$ python3 -q
>>> import numpy as np
>>> from numpy import linalg as LA
>>> np.set_printoptions(precision=3, suppress=True, linewidth=120)
>>> def rnd(a):
...     return np.round(a, 3) + 0
... 
>>> E = np.load("block2.npy")
>>> rnd(E)
array([[-0.118,  0.257,  0.436, -0.855],
       [-0.235, -0.481, -0.603, -0.421],
       [ 0.431, -0.186, -0.343, -0.287],
       [ 0.862, -0.04 ,  0.092, -0.086],
       [-0.039, -0.816,  0.566,  0.049]])
>>> rnd(LA.svd(E, compute_uv=False))
array([1., 1., 1., 1.])
>>> rnd(E @ E.T)
array([[ 1.   ,  0.002, -0.003,  0.002,  0.   ],
       [ 0.002,  0.828,  0.316, -0.203,  0.04 ],
       [-0.003,  0.316,  0.42 ,  0.372, -0.073],
       [ 0.002, -0.203,  0.372,  0.761,  0.047],
       [ 0.   ,  0.04 , -0.073,  0.047,  0.991]])
>>> vec = np.array([1, 0, -2, -2])
>>> y = E @ vec
>>> rnd(LA.lstsq(E, y)[0])
array([ 1.,  0., -2., -2.])
>>> rnd(LA.solve(E.T @ E, E.T @ y))
array([ 1.,  0., -2., -2.])
>>> rnd(y)
array([ 0.72 ,  1.814,  1.69 ,  0.85 , -1.269])
>>> rnd(LA.pinv(E) @ E)
array([[1., 0., 0., 0.],
       [0., 1., 0., 0.],
       [0., 0., 1., 0.],
       [0., 0., 0., 1.]])
>>> rng = np.random.default_rng(882077)
>>> y = y + 0.02 * rng.normal(size=5)
>>> rnd(y)
array([ 0.728,  1.833,  1.714,  0.847, -1.24 ])
>>> coef, *_ = LA.lstsq(E, y)
>>> [round(float(LA.norm(LA.solve(E.T @ E + lam * np.eye(4), E.T @ y))), 2) for lam in (0, 1, 10, 100)]
[3.01, 1.51, 0.27, 0.03]
